>>> import numpy as np
>>> np.set_printoptions(precision=2, suppress=True, linewidth=120, legacy="1.25")
>>> rnd = lambda a: np.round(a, 2) + 0
>>> E = np.loadtxt("sample9.csv", delimiter=",")
>>> E
array([[5., 1., 5., 0., 9., 8.],
       [7., 5., 6., 3., 2., 5.],
       [0., 4., 6., 6., 0., 8.],
       [7., 1., 1., 3., 9., 1.],
       [6., 3., 4., 0., 9., 9.],
       [0., 6., 8., 2., 9., 0.]])
>>> Y = E / np.linalg.norm(E, axis=1, keepdims=True)
>>> G = Y @ Y.T
>>> np.argwhere(np.triu(np.abs(G) > 0.95, 1))
array([[0, 4]])
>>> (G - 2 * np.eye(6)).round(6).argmax(axis=1)
array([4, 4, 1, 4, 0, 0])
>>> rng = np.random.default_rng(157)
>>> labels = rng.permutation(6)
>>> labels
array([2, 4, 1, 5, 0, 3])
>>> Y = E[labels][:, labels]
>>> np.diag(Y)
array([6., 9., 5., 0., 5., 3.])
>>> np.trace(Y)
28.0
>>> Q, vecs = np.linalg.qr(E[:, :3])[0], np.linalg.qr(E[:, 3:])[0]
>>> sigma = np.linalg.svd(Q.T @ vecs, compute_uv=False)
>>> (sigma > 0.9).sum()
1
>>> rnd(np.linalg.norm(Q @ Q.T - vecs @ vecs.T, 2))
0.98
>>> m1 = np.array([[-3, 1, -1, 2, -1, 0, 0, 2, 3, -2],
...     [-2, -2, 0, -2, 3, -3, 0, -3, 3, 3],
...     [1, 3, 2, -3, 0, 3, -1, -2, -2, -3],
...     [-2, 1, 3, 2, 3, 0, -1, 1, -2, 0],
...     [0, -1, -2, -2, -2, -2, -1, 1, -2, 1],
...     [2, -3, -1, -1, 1, 2, -1, 1, 0, -3],
...     [-1, 2, -1, -1, -3, 0, 2, 1, -3, -1],
...     [-1, 3, -1, -3, -3, 2, 2, -1, -1, -1],
...     [0, 2, -3, 0, -3, 0, -1, -3, 0, -2],
...     [-1, 1, -1, 1, -3, -2, -3, 1, 2, -1]])
>>> m1
array([[-3,  1, -1,  2, -1,  0,  0,  2,  3, -2],
       [-2, -2,  0, -2,  3, -3,  0, -3,  3,  3],
       [ 1,  3,  2, -3,  0,  3, -1, -2, -2, -3],
       [-2,  1,  3,  2,  3,  0, -1,  1, -2,  0],
       [ 0, -1, -2, -2, -2, -2, -1,  1, -2,  1],
       [ 2, -3, -1, -1,  1,  2, -1,  1,  0, -3],
       [-1,  2, -1, -1, -3,  0,  2,  1, -3, -1],
       [-1,  3, -1, -3, -3,  2,  2, -1, -1, -1],
       [ 0,  2, -3,  0, -3,  0, -1, -3,  0, -2],
       [-1,  1, -1,  1, -3, -2, -3,  1,  2, -1]])
>>> rnd(np.linalg.norm(m1, axis=0))
array([5.  , 6.56, 5.57, 6.08, 7.75, 5.83, 4.69, 5.66, 6.63, 6.24])
>>> rnd(np.linalg.norm(m1[5], 1)), rnd(np.linalg.norm(m1[5], np.inf))
(15.0, 3.0)
>>> rnd(np.linalg.norm(m1, 1)), rnd(np.linalg.norm(m1, np.inf))
(22.0, 21.0)
>>> np.linalg.norm(m1, axis=1).argmax()
1
>>> rnd(np.linalg.norm(m1, 2))
10.97
>>> f = np.array([3, 3, 3, 0, 3, 1, 1, 3, 3, 1])
>>> Y = m1 + np.outer(f, np.eye(10)[9])
>>> np.linalg.matrix_rank(Y - m1)
1
>>> Y
array([[-3.,  1., -1.,  2., -1.,  0.,  0.,  2.,  3.,  1.],
       [-2., -2.,  0., -2.,  3., -3.,  0., -3.,  3.,  6.],
       [ 1.,  3.,  2., -3.,  0.,  3., -1., -2., -2.,  0.],
       [-2.,  1.,  3.,  2.,  3.,  0., -1.,  1., -2.,  0.],
       [ 0., -1., -2., -2., -2., -2., -1.,  1., -2.,  4.],
       [ 2., -3., -1., -1.,  1.,  2., -1.,  1.,  0., -2.],
       [-1.,  2., -1., -1., -3.,  0.,  2.,  1., -3.,  0.],
       [-1.,  3., -1., -3., -3.,  2.,  2., -1., -1.,  2.],
       [ 0.,  2., -3.,  0., -3.,  0., -1., -3.,  0.,  1.],
       [-1.,  1., -1.,  1., -3., -2., -3.,  1.,  2.,  0.]])
>>> np.linalg.matrix_rank(np.linalg.inv(Y) - np.linalg.inv(m1), tol=1e-8)
1
>>> rnd(np.linalg.det(Y) / np.linalg.det(m1)), rnd(1 + np.linalg.solve(m1, f)[9])
(0.71, 0.71)
